$ python -q
>>> import numpy as np
>>> from numpy import linalg as LA
>>> np.set_printoptions(suppress=True, linewidth=100)
>>> A = np.array([[-1, -3, 1, -1, 0, -5, -2, -5, 0, 3, -1, 4, 0, 1, -5],
...     [0, -3, 5, 4, -5, 4, 3, -3, -2, 4, 5, -4, -4, 5, -2],
...     [0, -2, -2, 2, -3, -5, -1, -1, 4, 5, -3, 4, -5, 2, -2],
...     [0, 1, 3, -2, -4, 5, 0, -1, 0, 1, -4, 5, -1, -4, -1],
...     [-3, 5, 4, -1, -1, -2, -5, -1, 5, -4, -3, 4, 5, 0, 1],
...     [4, 5, 1, -3, 1, 5, -4, -1, 1, 5, 4, -3, 4, 5, 5],
...     [2, 0, 3, -4, 3, 2, -4, -4, -2, 5, 4, -3, -2, 5, -2]])
>>> A
array([[-1, -3,  1, -1,  0, -5, -2, -5,  0,  3, -1,  4,  0,  1, -5],
       [ 0, -3,  5,  4, -5,  4,  3, -3, -2,  4,  5, -4, -4,  5, -2],
       [ 0, -2, -2,  2, -3, -5, -1, -1,  4,  5, -3,  4, -5,  2, -2],
       [ 0,  1,  3, -2, -4,  5,  0, -1,  0,  1, -4,  5, -1, -4, -1],
       [-3,  5,  4, -1, -1, -2, -5, -1,  5, -4, -3,  4,  5,  0,  1],
       [ 4,  5,  1, -3,  1,  5, -4, -1,  1,  5,  4, -3,  4,  5,  5],
       [ 2,  0,  3, -4,  3,  2, -4, -4, -2,  5,  4, -3, -2,  5, -2]])
>>> U, sig, VT = LA.svd(A, full_matrices=False)
>>> np.round(sig / sig[0], 1)
array([1. , 0.9, 0.7, 0.6, 0.4, 0.4, 0.2])
>>> round(float(np.sqrt((sig ** 2).sum())), 1), round(LA.norm(A), 1)
(33.8, np.float64(33.8))
>>> np.abs(U[:, 0]).round(6).argmax()
np.int64(1)
>>> U.shape, sig.shape, VT.shape
((7, 7), (7,), (7, 15))
>>> t3 = np.stack([A, -3 * A, A[::-1]])
>>> (t3 @ A.T).shape
(3, 7, 7)
>>> LA.matrix_rank(t3.reshape(3, -1))
np.int64(2)
>>> W = np.array([[0, 2, -2],
...     [0, -3, -2],
...     [1, 0, 0],
...     [1, -2, -1],
...     [2, 3, -1],
...     [2, 3, 0],
...     [1, 1, 0],
...     [-2, -2, -3],
...     [1, 3, 1],
...     [2, 2, -2],
...     [-1, 3, 2],
...     [-1, 0, 2],
...     [0, -3, 3],
...     [1, 1, -1],
...     [3, -1, -1]])
>>> c = np.array([9, 0, -5])
>>> hid = np.maximum(A @ W + c, 0)
>>> (hid > 0).astype(int)
array([[0, 1, 1],
       [1, 1, 0],
       [1, 1, 0],
       [1, 0, 1],
       [1, 0, 1],
       [1, 1, 0],
       [1, 1, 0]])
>>> np.round((hid > 0).mean(axis=0), 1)
array([0.9, 0.7, 0.4])
>>> LA.matrix_rank(hid)
np.int64(3)
>>> hid
array([[ 0, 11, 23],
       [29, 43,  0],
       [ 3, 11,  0],
       [ 8,  0,  4],
       [ 2,  0, 25],
       [47, 28,  0],
       [28, 60,  0]])
>>> cent = np.array([[1, 6], [-2, -5], [-4, 7]])
>>> hid @ cent
array([[-114,  106],
       [ -57,  -41],
       [ -19,  -37],
       [  -8,   76],
       [ -98,  187],
       [  -9,  142],
       [ -92, -132]])
>>> J = np.loadtxt("case1.csv", delimiter=",")
>>> J
array([[ 0.,  1.,  2., -1., -5.,  0.,  0., -5.],
       [-1.,  0.,  2.,  0.,  5., -5.,  6., -5.],
       [-2., -2.,  0., -1.,  2., -1., -3., -1.],
       [ 1.,  0.,  1.,  0.,  1., -5.,  4.,  1.],
       [ 5., -5., -2., -1.,  0., -2.,  0.,  6.],
       [ 0.,  5.,  1.,  5.,  2.,  0., -4., -3.],
       [ 0., -6.,  3., -4.,  0.,  4.,  0.,  3.],
       [ 5.,  5.,  1., -1., -6.,  3., -3.,  0.]])
>>> # skew-symmetric
>>> cov = J.T @ J
>>> np.diag(cov)
array([ 56., 116.,  24.,  45.,  95.,  80.,  86., 106.])
>>> np.round(LA.eigvalsh(cov)[::-1], 1)
array([205.7, 205.7,  75.9,  75.9,  17.9,  17.9,   4.6,   4.6])
>>> LA.matrix_rank(cov)
np.int64(8)
>>> f, v = J[1], J[0]
>>> f @ v
np.float64(4.0)
>>> f @ f
np.float64(116.0)
>>> p = (f @ v) / (f @ f) * f
>>> np.outer(f, v)
array([[ -0.,  -1.,  -2.,   1.,   5.,  -0.,  -0.,   5.],
       [  0.,   0.,   0.,  -0.,  -0.,   0.,   0.,  -0.],
       [  0.,   2.,   4.,  -2., -10.,   0.,   0., -10.],
       [  0.,   0.,   0.,  -0.,  -0.,   0.,   0.,  -0.],
       [  0.,   5.,  10.,  -5., -25.,   0.,   0., -25.],
       [ -0.,  -5., -10.,   5.,  25.,  -0.,  -0.,  25.],
       [  0.,   6.,  12.,  -6., -30.,   0.,   0., -30.],
       [ -0.,  -5., -10.,   5.,  25.,  -0.,  -0.,  25.]])
>>> np.round((v - p) @ f, 1)
np.float64(-0.0)
>>> vec = np.array([3, 0, 0, 3, 2, 1, 2, 0])
>>> (J @ vec).argmax()
np.int64(1)
>>> (J * vec).sum(axis=1)
array([-13.,  14., -12.,   8.,  10.,  11.,  -8.,  -3.])
>>> J @ np.ones(8)
array([-8.,  2., -8.,  3.,  1.,  6.,  0.,  4.])
>>> J @ (2 * vec)
array([-26.,  28., -24.,  16.,  20.,  22., -16.,  -6.])
>>> LA.norm(J @ vec) <= LA.norm(J, 2) * LA.norm(vec) + 1e-9
np.True_
>>> J @ vec
array([-13.,  14., -12.,   8.,  10.,  11.,  -8.,  -3.])
>>> J * vec
array([[  0.,   0.,   0.,  -3., -10.,   0.,   0.,  -0.],
       [ -3.,   0.,   0.,   0.,  10.,  -5.,  12.,  -0.],
       [ -6.,  -0.,   0.,  -3.,   4.,  -1.,  -6.,  -0.],
       [  3.,   0.,   0.,   0.,   2.,  -5.,   8.,   0.],
       [ 15.,  -0.,  -0.,  -3.,   0.,  -2.,   0.,   0.],
       [  0.,   0.,   0.,  15.,   4.,   0.,  -8.,  -0.],
       [  0.,  -0.,   0., -12.,   0.,   4.,   0.,   0.],
       [ 15.,   0.,   0.,  -3., -12.,   3.,  -6.,   0.]])
>>> K = np.load("out5.npy")
>>> K
array([[-3.6, -2. , -1. ,  3.9,  2.6,  3.6, -3. , -0.7],
       [-4. , -2. , -1. ,  5.1,  3. ,  4. , -3. ,  0.1],
       [-1.9, -2. , -1. , -1.3,  0.9,  1.9, -3. , -4.2],
       [-1. , -2. , -1. , -4.1,  0. ,  1. , -3. , -6.1],
       [-0.7, -2. , -1. , -4.8, -0.3,  0.7, -3. , -6.6],
       [-3.4, -2. , -1. ,  3.1,  2.4,  3.4, -3. , -1.2],
       [-4.4, -2. , -1. ,  6.3,  3.4,  4.4, -3. ,  0.9],
       [-4.1, -2. , -1. ,  5.4,  3.1,  4.1, -3. ,  0.3],
       [-2.7, -2. , -1. ,  1.2,  1.7,  2.7, -3. , -2.5],
       [-2.2, -2. , -1. , -0.4,  1.2,  2.2, -3. , -3.6],
       [-2.4, -2. , -1. ,  0.3,  1.4,  2.4, -3. , -3.2],
       [-2.7, -2. , -1. ,  1. ,  1.7,  2.7, -3. , -2.7],
       [-2.6, -2. , -1. ,  0.8,  1.6,  2.6, -3. , -2.8],
       [-3.6, -2. , -1. ,  3.9,  2.6,  3.6, -3. , -0.7],
       [-3.6, -2. , -1. ,  3.7,  2.6,  3.6, -3. , -0.8],
       [-3.8, -2. , -1. ,  4.5,  2.8,  3.8, -3. , -0.4],
       [-2.4, -2. , -1. ,  0.3,  1.4,  2.4, -3. , -3.1],
       [-3.3, -2. , -1. ,  3. ,  2.3,  3.3, -3. , -1.3],
       [-1.5, -2. , -1. , -2.5,  0.5,  1.5, -3. , -5. ],
       [-4. , -2. , -1. ,  4.9,  3. ,  4. , -3. , -0.1],
       [-3.1, -2. , -1. ,  2.3,  2.1,  3.1, -3. , -1.8],
       [-2.2, -2. , -1. , -0.4,  1.2,  2.2, -3. , -3.6],
       [-1.4, -2. , -1. , -2.7,  0.4,  1.4, -3. , -5.1],
       [-3.1, -2. , -1. ,  2.2,  2.1,  3.1, -3. , -1.9],
       [-1.2, -2. , -1. , -3.3,  0.2,  1.2, -3. , -5.5],
       [-4.3, -2. , -1. ,  6. ,  3.3,  4.3, -3. ,  0.6],
       [-2.7, -2. , -1. ,  1. ,  1.7,  2.7, -3. , -2.6]])
>>> t3 = np.stack([K, -2 * K, K[::-1]])
>>> LA.matrix_rank(t3.reshape(3, -1))
np.int64(2)
>>> np.round(LA.norm(t3, axis=(1, 2)), 1)
array([39.6, 79.1, 39.6])
>>> t3.shape
(3, 27, 8)
>>> U, sig, VT = LA.svd(K)
>>> sig.round(1) + 0
array([34. , 20.2,  0.2,  0.1,  0. ,  0. ,  0. ,  0. ])
>>> B = U[:, :4] @ np.diag(sig[:4]) @ VT[:4]
>>> np.round(LA.norm(K - B, 2), 1), round(float(sig[4]), 1)
(np.float64(0.0), 0.0)
>>> np.round(LA.norm(K - B) / LA.norm(K), 1)
np.float64(0.0)
>>> cov = K.T @ K
>>> np.round(LA.svd(K, compute_uv=False) ** 2, 1) + 0
array([1157.1,  407.9,    0. ,    0. ,    0. ,    0. ,    0. ,    0. ])
>>> LA.matrix_rank(cov)
np.int64(4)
>>> LA.norm(K, axis=1).argmax()
np.int64(6)
>>> round(LA.norm(K[9], 1), 1), round(float(LA.norm(K[9], np.inf)), 1)
(np.float64(15.6), 3.6)
>>> np.round(LA.norm(K, 1), 1), np.round(LA.norm(K, np.inf), 1)
(np.float64(81.0), np.float64(25.4))
>>> np.round(LA.norm(K[9] - K[23]), 1)
np.float64(3.5)
>>> np.round(LA.norm(K, "nuc"), 1)
np.float64(54.5)
>>> W0 = np.loadtxt("a.csv", delimiter=",")
>>> W0
array([[ 2.,  0., -3.,  0., -3., -1.,  1.],
       [ 2., -1., -1.,  1.,  2., -3.,  0.],
       [ 3., -1., -3.,  0., -3., -1.,  2.],
       [ 3.,  1., -1.,  3.,  2., -2.,  2.],
       [-1., -3., -2., -3., -1., -1.,  0.],
       [ 2.,  0.,  2.,  3.,  0.,  2.,  1.],
       [ 0.,  0.,  0.,  0.,  0.,  0.,  0.]])
>>> # null space of dimension 1
>>> rank = LA.matrix_rank(W0)
>>> rank
np.int64(6)
>>> null = LA.svd(W0)[2][rank:].T
>>> [int(LA.matrix_rank(W0[:i])) for i in range(1, len(W0) + 1)]
[1, 2, 3, 4, 5, 6, 6]
>>> LA.matrix_rank(W0.T @ W0), LA.matrix_rank(W0 @ W0.T)
(np.int64(6), np.int64(6))
>>> [int(LA.matrix_rank(W0[:, :j + 1])) for j in range(7)]
[1, 2, 3, 4, 5, 6, 6]
